$ python3 -q
>>> import numpy as np
>>> from numpy import linalg as LA
>>> np.set_printoptions(suppress=True, linewidth=140)
>>> M = np.array([[3, 3, 3, 3], [0, 3, 1, 3], [0, 0, 0, 2], [0, 0, 0, 1]])
>>> r = LA.matrix_rank(M)
>>> r
np.int64(3)
>>> N = LA.svd(M)[2][r:].T
>>> LA.matrix_rank(M.T @ M), LA.matrix_rank(M @ M.T)
(np.int64(3), np.int64(3))
>>> [int(LA.matrix_rank(np.delete(M, i, axis=0))) for i in range(4)]
[2, 2, 3, 3]
>>> np.round(N @ N.T, 2) + 0
array([[ 0.29,  0.14, -0.43,  0.  ],
       [ 0.14,  0.07, -0.21,  0.  ],
       [-0.43, -0.21,  0.64,  0.  ],
       [ 0.  ,  0.  ,  0.  ,  0.  ]])
>>> M2 = M / LA.norm(M, axis=1, keepdims=True)
>>> gram = M2 @ M2.T
>>> print(gram[2].round(2))
[0.5  0.69 1.   1.  ]
>>> (np.abs(gram) > 0.9).astype(int)
array([[1, 0, 0, 0],
       [0, 1, 0, 0],
       [0, 0, 1, 1],
       [0, 0, 1, 1]])
>>> np.round(np.degrees(np.arccos(np.clip(gram[2, 0], -1, 1))), 2)
np.float64(60.0)
>>> (gram - 2 * np.eye(4)).round(6).argmax(axis=1)
array([1, 0, 3, 2])
>>> vec = np.array([-1, -2, 1, 2])
>>> a = np.maximum(M @ vec, 0)
>>> np.maximum(M @ vec, 0) - np.maximum(-M @ vec, 0)
array([0, 1, 4, 2])
>>> print(np.maximum(M @ (3 * vec), 0))
[ 0  3 12  6]
>>> np.round(np.tanh(M @ vec), 2)
array([0.  , 0.76, 1.  , 0.96])
>>> round(float(LA.norm(M[3] - M[1])), 2)
3.74
>>> np.round(LA.norm(M, "nuc"), 2)
np.float64(11.08)
>>> np.round(LA.norm(M, axis=0), 2)
array([3.  , 4.24, 3.16, 4.8 ])
>>> M[3] @ M[1]
np.int64(3)
>>> print(round(LA.norm(M, 2), 2))
7.21
>>> round(float(LA.det(M.T)), 2)
0.0
>>> round(LA.eigvals(M).sum().real, 2)
np.float64(7.0)
>>> print(round(LA.det(M[::-1]), 2))
0.0
>>> np.einsum("ii->", M)
np.int64(7)
>>> print(np.einsum("ij,ji->", M, M))
19
>>> np.poly(M)
array([ 1., -7., 15., -9.,  0.])
>>> m1 = np.load("m.npy")
>>> m1
array([[-3,  0,  0,  0],
       [ 0,  3,  0,  0],
       [ 0,  0, -1,  0],
       [ 0,  0,  0, -3]])
>>> w, evecs = LA.eigh(m1)
>>> vec = np.array([3, 3, 1, 0])
>>> evecs * np.abs(w) @ evecs.T
array([[3., 0., 0., 0.],
       [0., 3., 0., 0.],
       [0., 0., 1., 0.],
       [0., 0., 0., 3.]])
>>> np.round(LA.eigvalsh(m1[1:, 1:]), 2)
array([-3., -1.,  3.])
>>> O, evecs = LA.qr(m1[:, :1])[0], LA.qr(m1[:, 1:])[0]
>>> sigma = LA.svd(O.T @ evecs, compute_uv=False)
>>> np.degrees(np.arccos(sigma.clip(0, 1)))
array([90.])
>>> print(sigma)
[0.]
>>> round(float(LA.norm(O @ O.T - evecs @ evecs.T, 2)), 2)
1.0
>>> (sigma > 0.9).sum()
np.int64(0)
>>> M2 = np.array([[6, -1, -9], [7, -2, 2], [-1, 0, 3]])
>>> arr = M2 + M2.T
>>> arr
array([[ 12,   6, -10],
       [  6,  -4,   2],
       [-10,   2,   6]])
>>> w, evecs = LA.eigh(arr)
>>> vec = np.array([1, 1, 2])
>>> np.abs(arr).sum(axis=1).max(), round(float(np.abs(w).max()), 2)
(np.int64(28), 20.02)
>>> vec @ arr @ vec
np.int64(12)
>>> (np.sign(evecs[:, -1].round(6)) == np.sign(evecs[0, -1].round(6))).astype(int)
array([1, 1, 0])
>>> f = np.array([-3, 0])
>>> np.array([np.convolve(row, f, "same") for row in arr])
array([[-36, -18,  30],
       [-18,  12,  -6],
       [ 30,  -6, -18]])
>>> np.correlate(arr[0], arr[2], "full")
array([  72,   60, -168,  -80,  100])
>>> print(np.kron(np.eye(2, dtype=int), arr))
[[ 12   6 -10   0   0   0]
 [  6  -4   2   0   0   0]
 [-10   2   6   0   0   0]
 [  0   0   0  12   6 -10]
 [  0   0   0   6  -4   2]
 [  0   0   0 -10   2   6]]
>>> np.round(LA.eigvals(arr), 2)
array([20.02,  2.34, -8.36])
>>> round(float(LA.det(2 * arr)), 2), round(float(LA.det(arr)), 2)
(-3136.0, -392.0)
>>> O, Rm = LA.qr(arr)
>>> np.round(O.T @ O, 2) + 0
array([[1., 0., 0.],
       [0., 1., 0.],
       [0., 0., 1.]])
>>> print(O.round(2))
[[-0.72  0.66  0.23]
 [-0.36 -0.63  0.69]
 [ 0.6   0.41  0.69]]
>>> O.shape, Rm.shape
((3, 3), (3, 3))
>>> print(np.allclose(Rm.T @ Rm, arr.T @ arr))
True
>>> np.round(abs(Rm[0, 0]), 2), round(float(LA.norm(arr[:, 0])), 2)
(np.float64(16.73), 16.73)
>>> M2 = arr[0, 0] * arr[1:] - np.outer(arr[1:, 0], arr[0])
>>> M2
array([[  0, -84,  84],
       [  0,  84, -28]])
>>> LA.matrix_rank(M2), LA.matrix_rank(arr)
(np.int64(2), np.int64(3))
>>> feats = np.load("test5.npy")
>>> feats
array([[6., 5., 0., 0.],
       [5., 6., 0., 0.],
       [0., 0., 6., 5.],
       [0., 0., 5., 6.]])
>>> print(np.round(np.abs(LA.svd(feats)[2][-1]), 2))
[0.   0.   0.71 0.71]
>>> np.argsort(-LA.norm(feats, axis=0).round(6), kind="stable")[:3]
array([0, 1, 2])
>>> LA.matrix_rank(feats, rtol=0.1)
np.int64(2)
>>> np.round(LA.norm(feats, 2) / LA.norm(feats), 2)
np.float64(0.7)
>>> [round(float(x), 2) for x in LA.svd(feats, compute_uv=False)[:3]]
[11.0, 11.0, 1.0]
>>> LA.cond(feats) > 100
np.False_
>>> rng = np.random.default_rng(22)
>>> theta = rng.uniform(0, 2 * np.pi, 20)
>>> O, _ = LA.qr(np.array([[-0.4, 1.7], [0.7, -0.3], [0.4, 0.6]]))
>>> J = 20 * np.c_[np.cos(theta), np.sin(theta)] @ O.T
>>> J.round(2)
array([[ -6.3 , -12.71, -14.1 ],
       [-18.39,   1.91,  -7.64],
       [-16.22,  11.56,   1.75],
       [ 18.56,  -6.33,   3.92],
       [  4.45, -15.84, -11.37],
       [ -7.59,  15.75,   9.71],
       [  7.9 ,  11.77,  14.11],
       [  9.42,  10.75,  13.99],
       [-13.65,  13.76,   4.94],
       [ 13.96, -13.56,  -4.62],
       [ 17.21, -10.19,  -0.08],
       [-13.54,  13.82,   5.05],
       [  6.47, -15.84, -10.36],
       [-10.16, -10.19, -13.89],
       [-17.92,   0.2 ,  -8.87],
       [ 13.13,   7.51,  13.08],
       [ -0.02, -15.16, -13.04],
       [-17.01,  10.52,   0.46],
       [ -5.99, -12.87, -14.09],
       [  0.73,  14.97,  13.24]])
>>> Uu, sigma, VT = LA.svd(J)
>>> np.argmax(sigma[:-1] / (sigma[1:] + 1e-6)) + 1
np.int64(2)
>>> sigma.round(2) + 0
array([67.91, 58.21,  0.  ])
>>> M2 = Uu[:, :2] @ np.diag(sigma[:2]) @ VT[:2]
>>> LA.matrix_rank(M2)
np.int64(2)
>>> round(float(LA.norm(J - M2, 2)), 2), round(float(sigma[2]), 2)
(0.0, 0.0)
>>> np.round(LA.norm(J - M2) / LA.norm(J), 2)
np.float64(0.0)
>>> print(round(np.abs(J - M2).max(), 2))
0.0
>>> Xc = J - J.mean(axis=0)
>>> evecs = LA.svd(Xc)[2][:2]
>>> M2 = Xc - Xc @ evecs.T @ evecs
>>> np.round(LA.norm(M2) / LA.norm(Xc), 2)
np.float64(0.0)
>>> np.round((Xc @ evecs.T).std(axis=0), 2)
array([15.18, 12.87])
>>> P = np.triu(np.array([[0, 1, 0, 3], [3, -2, -2, 1], [-1, -2, 1, -1], [-1, 1, -3, 0]]), 1) + np.eye(4)
>>> M2 = P @ M @ LA.inv(P)
>>> P @ M - M @ P
array([[ 0.,  0.,  7., -3.],
       [ 0.,  0.,  6., -5.],
       [ 0.,  0.,  0., -1.],
       [ 0.,  0.,  0.,  0.]])
>>> print(np.poly(M2))
[ 1. -7. 15. -9.  0.]
>>> [round(float(x), 2) for x in LA.svd(J, compute_uv=False)[:3]]
[67.91, 58.21, 0.0]
>>> LA.matrix_rank(J, rtol=0.1)
np.int64(2)
>>> O, _ = LA.qr(np.array([[-0.1, 1.2, 1.6],
...     [0.3, 0.6, -1.5],
...     [0.4, -0.5, 0.4],
...     [-0.6, 0.5, -1.4]]))
>>> X = O @ O.T
>>> X.round(2)
array([[ 0.97,  0.01, -0.15, -0.09],
       [ 0.01,  1.  ,  0.05,  0.03],
       [-0.15,  0.05,  0.29, -0.43],
       [-0.09,  0.03, -0.43,  0.75]])
>>> np.allclose(X[:-1].T @ LA.lstsq(X[:-1].T, X[-1])[0], X[-1])
True
>>> round(np.trace(LA.pinv(X) @ X), 2)
np.float64(3.0)
>>> print(np.unique(X.round(6), axis=0).shape)
(4, 4)
>>> np.round(X @ LA.pinv(X) @ X, 2)
array([[ 0.97,  0.01, -0.15, -0.09],
       [ 0.01,  1.  ,  0.05,  0.03],
       [-0.15,  0.05,  0.29, -0.43],
       [-0.09,  0.03, -0.43,  0.75]])
>>> vec = np.array([-4, -2, 5, 3])
>>> a = np.maximum(X @ vec, 0)
>>> np.flatnonzero(a > 1e-9)
array([2, 3])
>>> np.round(X.T @ a, 2)
array([-0.13,  0.05,  0.01,  0.03])
>>> np.round(np.maximum(X @ (3 * vec), 0), 2)
array([0.  , 0.  , 1.92, 1.2 ])
>>> W0 = np.array([[-1.3, 1.1, 0.2],
...     [0.0, 1.7, -0.3],
...     [-1.0, -0.5, 2.6],
...     [-0.8, -0.3, -1.1],
...     [0.2, -1.1, -0.7],
...     [-1.6, -1.5, -0.9],
...     [-0.1, -0.4, 0.5],
...     [0.3, 0.6, 0.1],
...     [1.1, -0.5, 0.2],
...     [-2.0, -0.7, 1.0],
...     [-0.3, -0.1, 0.0],
...     [0.8, -1.1, 0.4],
...     [0.9, -2.6, 0.7],
...     [-1.1, -0.1, 0.6],
...     [0.9, 0.8, 0.2],
...     [2.1, 0.5, -0.2],
...     [1.4, 0.1, 1.2]])
>>> W0[14] *= 10
>>> W0
array([[-1.3,  1.1,  0.2],
       [ 0. ,  1.7, -0.3],
       [-1. , -0.5,  2.6],
       [-0.8, -0.3, -1.1],
       [ 0.2, -1.1, -0.7],
       [-1.6, -1.5, -0.9],
       [-0.1, -0.4,  0.5],
       [ 0.3,  0.6,  0.1],
       [ 1.1, -0.5,  0.2],
       [-2. , -0.7,  1. ],
       [-0.3, -0.1,  0. ],
       [ 0.8, -1.1,  0.4],
       [ 0.9, -2.6,  0.7],
       [-1.1, -0.1,  0.6],
       [ 9. ,  8. ,  2. ],
       [ 2.1,  0.5, -0.2],
       [ 1.4,  0.1,  1.2]])
>>> M2 = np.c_[W0[:, :1] @ np.array([[0]]), np.array([0, 0, 0, 2, 2, 2, 1, 1, 1, 2, 0, 2, 1, 2, 2, 2, 1])]
>>> print(M2)
[[0. 0.]
 [0. 0.]
 [0. 0.]
 [0. 2.]
 [0. 2.]
 [0. 2.]
 [0. 1.]
 [0. 1.]
 [0. 1.]
 [0. 2.]
 [0. 0.]
 [0. 2.]
 [0. 1.]
 [0. 2.]
 [0. 2.]
 [0. 2.]
 [0. 1.]]
>>> LA.matrix_rank(M2)
np.int64(1)
>>> np.round(LA.norm(LA.qr(W0)[0].T @ M2, axis=0) ** 2 / ((M2 ** 2).sum(axis=0) + 1e-12), 2)
array([0.  , 0.14])
>>> np.round(LA.lstsq(W0, M2[:, 0])[0], 2)
array([0., 0., 0.])
>>> np.round(LA.norm(M2 - W0 @ LA.lstsq(W0, M2)[0], axis=0), 2)
array([0.  , 5.65])
>>> LA.matrix_rank(np.c_[W0, M2])
np.int64(4)
